In [1]: import numpy as np

In [2]: np.set_printoptions(precision=2, suppress=True, linewidth=200, floatmode="fixed")

In [3]: rd = lambda a: np.round(a, 2) + 0

In [4]: feats = np.load("dump.npy")

In [5]: rd(feats)
Out[5]: 
array([[ 0.29, -0.07, -0.05,  0.38, -0.22,  0.04],
       [-0.07,  0.98,  0.06,  0.02, -0.08, -0.01],
       [-0.05,  0.06,  0.45,  0.21,  0.42,  0.13],
       [ 0.38,  0.02,  0.21,  0.73, -0.03, -0.07],
       [-0.22, -0.08,  0.42, -0.03,  0.58, -0.09],
       [ 0.04, -0.01,  0.13, -0.07, -0.09,  0.97]])

In [6]: # equal to its transpose

In [7]: vals, V = np.linalg.eigh(feats)

In [8]: rd(V @ np.diag(vals) @ V.T)
Out[8]: 
array([[ 0.29, -0.07, -0.05,  0.38, -0.22,  0.04],
       [-0.07,  0.98,  0.06,  0.02, -0.08, -0.01],
       [-0.05,  0.06,  0.45,  0.21,  0.42,  0.13],
       [ 0.38,  0.02,  0.21,  0.73, -0.03, -0.07],
       [-0.22, -0.08,  0.42, -0.03,  0.58, -0.09],
       [ 0.04, -0.01,  0.13, -0.07, -0.09,  0.97]])

In [9]: rd(V.T @ feats @ V)
Out[9]: 
array([[0.00, 0.00, 0.00, 0.00, 0.00, 0.00],
       [0.00, 0.00, 0.00, 0.00, 0.00, 0.00],
       [0.00, 0.00, 1.00, 0.00, 0.00, 0.00],
       [0.00, 0.00, 0.00, 1.00, 0.00, 0.00],
       [0.00, 0.00, 0.00, 0.00, 1.00, 0.00],
       [0.00, 0.00, 0.00, 0.00, 0.00, 1.00]])

In [10]: w1 = np.array([[-2, -2, 0, -3, 0, -2],
    ...:     [1, -3, 1, 0, 2, 0],
    ...:     [-2, 3, 0, -3, 0, 0],
    ...:     [-2, 1, -3, 0, 3, 2],
    ...:     [2, 2, 0, -2, -2, -1],
    ...:     [2, -1, 0, 0, -2, -1]])

In [11]: coef = np.array([-2, -2, -3, -5, 3, 4])

In [12]: act = np.maximum(feats @ w1 + coef, 0)

In [13]: rd((act > 0).mean(axis=0))
Out[13]: array([0.00, 0.33, 0.00, 0.00, 1.00, 1.00])

In [14]: (act > 0).astype(int)
Out[14]: 
array([[0, 0, 0, 0, 1, 1],
       [0, 0, 0, 0, 1, 1],
       [0, 1, 0, 0, 1, 1],
       [0, 0, 0, 0, 1, 1],
       [0, 1, 0, 0, 1, 1],
       [0, 0, 0, 0, 1, 1]])

In [15]: basis = np.array([[3, 0], [1, 1], [2, 2], [1, 1], [0, 1], [3, 3]])

In [16]: rd(act @ basis)
Out[16]: 
array([[13.11, 17.48],
       [12.82, 18.01],
       [12.09, 14.74],
       [14.37, 19.78],
       [12.90, 14.69],
       [ 8.76,  9.79]])

In [17]: w1 @ basis
Out[17]: 
array([[-17, -11],
       [  2,   1],
       [ -6,   0],
       [ -5,   4],
       [  3,  -5],
       [  2,  -6]])

In [18]: vec = np.array([4, 4, 3, 0, 4, 2])

In [19]: rd((vec - feats @ vec) @ (feats @ vec))
Out[19]: np.float64(0.0)

In [20]: rd(np.eye(6) - feats)
Out[20]: 
array([[ 0.71,  0.07,  0.05, -0.38,  0.22, -0.04],
       [ 0.07,  0.02, -0.06, -0.02,  0.08,  0.01],
       [ 0.05, -0.06,  0.55, -0.21, -0.42, -0.13],
       [-0.38, -0.02, -0.21,  0.27,  0.03,  0.07],
       [ 0.22,  0.08, -0.42,  0.03,  0.42,  0.09],
       [-0.04,  0.01, -0.13,  0.07,  0.09,  0.03]])

In [21]: rd(feats @ feats @ vec)
Out[21]: array([-0.10,  3.49,  3.36,  1.99,  2.18,  2.07])

In [22]: rd(np.trace(feats))
Out[22]: np.float64(4.0)

In [23]: rd(np.linalg.eigvalsh(2 * feats - np.eye(6)))
Out[23]: array([-1.00, -1.00,  1.00,  1.00,  1.00,  1.00])

In [24]: r0 = np.array([5, 1, 4, 9, 5])

In [25]: W0 = 4 * np.eye(5) + np.outer(r0, r0)

In [26]: W0
Out[26]: 
array([[29.00,  5.00, 20.00, 45.00, 25.00],
       [ 5.00,  5.00,  4.00,  9.00,  5.00],
       [20.00,  4.00, 20.00, 36.00, 20.00],
       [45.00,  9.00, 36.00, 85.00, 45.00],
       [25.00,  5.00, 20.00, 45.00, 29.00]])

In [27]: # symmetric

In [28]: U, sigma, Vh = np.linalg.svd(W0)

In [29]: np.argmax(sigma[:-1] / (sigma[1:] + 1e-6)) + 1
Out[29]: np.int64(1)

In [30]: other = U[:, :1] @ np.diag(sigma[:1]) @ Vh[:1]

In [31]: rd(np.linalg.norm(W0 - other, 2)), rd(sigma[1])
Out[31]: (np.float64(4.0), np.float64(4.0))

In [32]: J = np.loadtxt("m.csv", delimiter=",")

In [33]: J
Out[33]: 
array([[0.00, 0.00, 3.00, 1.00, 3.00, 1.00, 3.00, 2.00, 0.00, 0.00],
       [0.00, 0.00, 2.00, 0.00, 2.00, 2.00, 2.00, 3.00, 3.00, 3.00],
       [0.00, 0.00, 0.00, 1.00, 3.00, 2.00, 1.00, 1.00, 1.00, 1.00],
       [0.00, 0.00, 0.00, 0.00, 0.00, 0.00, 0.00, 1.00, 0.00, 2.00],
       [0.00, 0.00, 0.00, 0.00, 0.00, 1.00, 1.00, 2.00, 3.00, 1.00],
       [0.00, 0.00, 0.00, 0.00, 0.00, 0.00, 2.00, 2.00, 2.00, 2.00],
       [0.00, 0.00, 0.00, 0.00, 0.00, 0.00, 0.00, 1.00, 2.00, 0.00],
       [0.00, 0.00, 0.00, 0.00, 0.00, 0.00, 0.00, 0.00, 3.00, 1.00],
       [0.00, 0.00, 0.00, 0.00, 0.00, 0.00, 0.00, 0.00, 0.00, 1.00],
       [0.00, 0.00, 0.00, 0.00, 0.00, 0.00, 0.00, 0.00, 0.00, 0.00]])

In [34]: # column 1 repeats column 0

In [35]: T = np.stack([J, 3 * J, J[::-1]])

In [36]: rd(np.linalg.norm(T, axis=(1, 2)))
Out[36]: array([12.12, 36.37, 12.12])

In [37]: T.shape
Out[37]: (3, 10, 10)

In [38]: T.sum(axis=0)
Out[38]: 
array([[ 0.00,  0.00, 12.00,  4.00, 12.00,  4.00, 12.00,  8.00,  0.00,  0.00],
       [ 0.00,  0.00,  8.00,  0.00,  8.00,  8.00,  8.00, 12.00, 12.00, 13.00],
       [ 0.00,  0.00,  0.00,  4.00, 12.00,  8.00,  4.00,  4.00,  7.00,  5.00],
       [ 0.00,  0.00,  0.00,  0.00,  0.00,  0.00,  0.00,  5.00,  2.00,  8.00],
       [ 0.00,  0.00,  0.00,  0.00,  0.00,  4.00,  6.00, 10.00, 14.00,  6.00],
       [ 0.00,  0.00,  0.00,  0.00,  0.00,  1.00,  9.00, 10.00, 11.00,  9.00],
       [ 0.00,  0.00,  0.00,  0.00,  0.00,  0.00,  0.00,  5.00,  8.00,  2.00],
       [ 0.00,  0.00,  0.00,  1.00,  3.00,  2.00,  1.00,  1.00, 13.00,  5.00],
       [ 0.00,  0.00,  2.00,  0.00,  2.00,  2.00,  2.00,  3.00,  3.00,  7.00],
       [ 0.00,  0.00,  3.00,  1.00,  3.00,  1.00,  3.00,  2.00,  0.00,  0.00]])

In [39]: np.einsum("bij,cij->bc", T, T)
Out[39]: 
array([[ 147.00,  441.00,   44.00],
       [ 441.00, 1323.00,  132.00],
       [  44.00,  132.00,  147.00]])

In [40]: (J - J.T) / 2
Out[40]: 
array([[ 0.00,  0.00,  1.50,  0.50,  1.50,  0.50,  1.50,  1.00,  0.00,  0.00],
       [ 0.00,  0.00,  1.00,  0.00,  1.00,  1.00,  1.00,  1.50,  1.50,  1.50],
       [-1.50, -1.00,  0.00,  0.50,  1.50,  1.00,  0.50,  0.50,  0.50,  0.50],
       [-0.50,  0.00, -0.50,  0.00,  0.00,  0.00,  0.00,  0.50,  0.00,  1.00],
       [-1.50, -1.00, -1.50,  0.00,  0.00,  0.50,  0.50,  1.00,  1.50,  0.50],
       [-0.50, -1.00, -1.00,  0.00, -0.50,  0.00,  1.00,  1.00,  1.00,  1.00],
       [-1.50, -1.00, -0.50,  0.00, -0.50, -1.00,  0.00,  0.50,  1.00,  0.00],
       [-1.00, -1.50, -0.50, -0.50, -1.00, -1.00, -0.50,  0.00,  1.50,  0.50],
       [ 0.00, -1.50, -0.50,  0.00, -1.50, -1.00, -1.00, -1.50,  0.00,  0.50],
       [ 0.00, -1.50, -0.50, -1.00, -0.50, -1.00,  0.00, -0.50, -0.50,  0.00]])

In [41]: np.trace(J)
Out[41]: np.float64(0.0)

In [42]: rd(np.sort(np.abs(np.linalg.eigvals(J))))
Out[42]: array([0.00, 0.00, 0.00, 0.00, 0.00, 0.00, 0.00, 0.00, 0.00, 0.00])

In [43]: rd(np.linalg.matrix_power(J, 3))
Out[43]: 
array([[  0.00,   0.00,   0.00,   0.00,   0.00,   9.00,  27.00,  47.00, 106.00,  74.00],
       [  0.00,   0.00,   0.00,   0.00,   0.00,   6.00,  18.00,  34.00,  82.00,  59.00],
       [  0.00,   0.00,   0.00,   0.00,   0.00,   0.00,   6.00,  13.00,  56.00,  36.00],
       [  0.00,   0.00,   0.00,   0.00,   0.00,   0.00,   0.00,   0.00,   0.00,   3.00],
       [  0.00,   0.00,   0.00,   0.00,   0.00,   0.00,   0.00,   2.00,  13.00,  13.00],
       [  0.00,   0.00,   0.00,   0.00,   0.00,   0.00,   0.00,   0.00,   6.00,  12.00],
       [  0.00,   0.00,   0.00,   0.00,   0.00,   0.00,   0.00,   0.00,   0.00,   3.00],
       [  0.00,   0.00,   0.00,   0.00,   0.00,   0.00,   0.00,   0.00,   0.00,   0.00],
       [  0.00,   0.00,   0.00,   0.00,   0.00,   0.00,   0.00,   0.00,   0.00,   0.00],
       [  0.00,   0.00,   0.00,   0.00,   0.00,   0.00,   0.00,   0.00,   0.00,   0.00]])

In [44]: np.allclose(J[:-1].T @ np.linalg.lstsq(J[:-1].T, J[-1])[0], J[-1])
Out[44]: True

In [45]: np.linalg.lstsq(J[:-1].T, J[-1])[2]
Out[45]: np.int32(8)

In [46]: np.unique(J.round(6), axis=0).shape
Out[46]: (10, 10)

In [47]: U, sigma, Vh = np.linalg.svd(J, full_matrices=False)

In [48]: rd(np.cumsum(sigma ** 2) / np.sum(sigma ** 2))
Out[48]: array([0.69, 0.88, 0.93, 0.97, 0.99, 1.00, 1.00, 1.00, 1.00, 1.00])

In [49]: np.abs(U[:, 0]).round(6).argmax()
Out[49]: np.int64(1)

In [50]: (sigma > 1e-8).sum()
Out[50]: np.int64(8)

In [51]: rd(U.T @ U)
Out[51]: 
array([[1.00, 0.00, 0.00, 0.00, 0.00, 0.00, 0.00, 0.00, 0.00, 0.00],
       [0.00, 1.00, 0.00, 0.00, 0.00, 0.00, 0.00, 0.00, 0.00, 0.00],
       [0.00, 0.00, 1.00, 0.00, 0.00, 0.00, 0.00, 0.00, 0.00, 0.00],
       [0.00, 0.00, 0.00, 1.00, 0.00, 0.00, 0.00, 0.00, 0.00, 0.00],
       [0.00, 0.00, 0.00, 0.00, 1.00, 0.00, 0.00, 0.00, 0.00, 0.00],
       [0.00, 0.00, 0.00, 0.00, 0.00, 1.00, 0.00, 0.00, 0.00, 0.00],
       [0.00, 0.00, 0.00, 0.00, 0.00, 0.00, 1.00, 0.00, 0.00, 0.00],
       [0.00, 0.00, 0.00, 0.00, 0.00, 0.00, 0.00, 1.00, 0.00, 0.00],
       [0.00, 0.00, 0.00, 0.00, 0.00, 0.00, 0.00, 0.00, 1.00, 0.00],
       [0.00, 0.00, 0.00, 0.00, 0.00, 0.00, 0.00, 0.00, 0.00, 1.00]])

In [52]: rd(sigma / sigma[0])
Out[52]: array([1.00, 0.52, 0.27, 0.25, 0.15, 0.12, 0.07, 0.02, 0.00, 0.00])

In [53]: rd(Vh @ Vh.T)
Out[53]: 
array([[1.00, 0.00, 0.00, 0.00, 0.00, 0.00, 0.00, 0.00, 0.00, 0.00],
       [0.00, 1.00, 0.00, 0.00, 0.00, 0.00, 0.00, 0.00, 0.00, 0.00],
       [0.00, 0.00, 1.00, 0.00, 0.00, 0.00, 0.00, 0.00, 0.00, 0.00],
       [0.00, 0.00, 0.00, 1.00, 0.00, 0.00, 0.00, 0.00, 0.00, 0.00],
       [0.00, 0.00, 0.00, 0.00, 1.00, 0.00, 0.00, 0.00, 0.00, 0.00],
       [0.00, 0.00, 0.00, 0.00, 0.00, 1.00, 0.00, 0.00, 0.00, 0.00],
       [0.00, 0.00, 0.00, 0.00, 0.00, 0.00, 1.00, 0.00, 0.00, 0.00],
       [0.00, 0.00, 0.00, 0.00, 0.00, 0.00, 0.00, 1.00, 0.00, 0.00],
       [0.00, 0.00, 0.00, 0.00, 0.00, 0.00, 0.00, 0.00, 1.00, 0.00],
       [0.00, 0.00, 0.00, 0.00, 0.00, 0.00, 0.00, 0.00, 0.00, 1.00]])

In [54]: rd(np.sqrt((sigma ** 2).sum())), rd(np.linalg.norm(J))
Out[54]: (np.float64(12.12), np.float64(12.12))
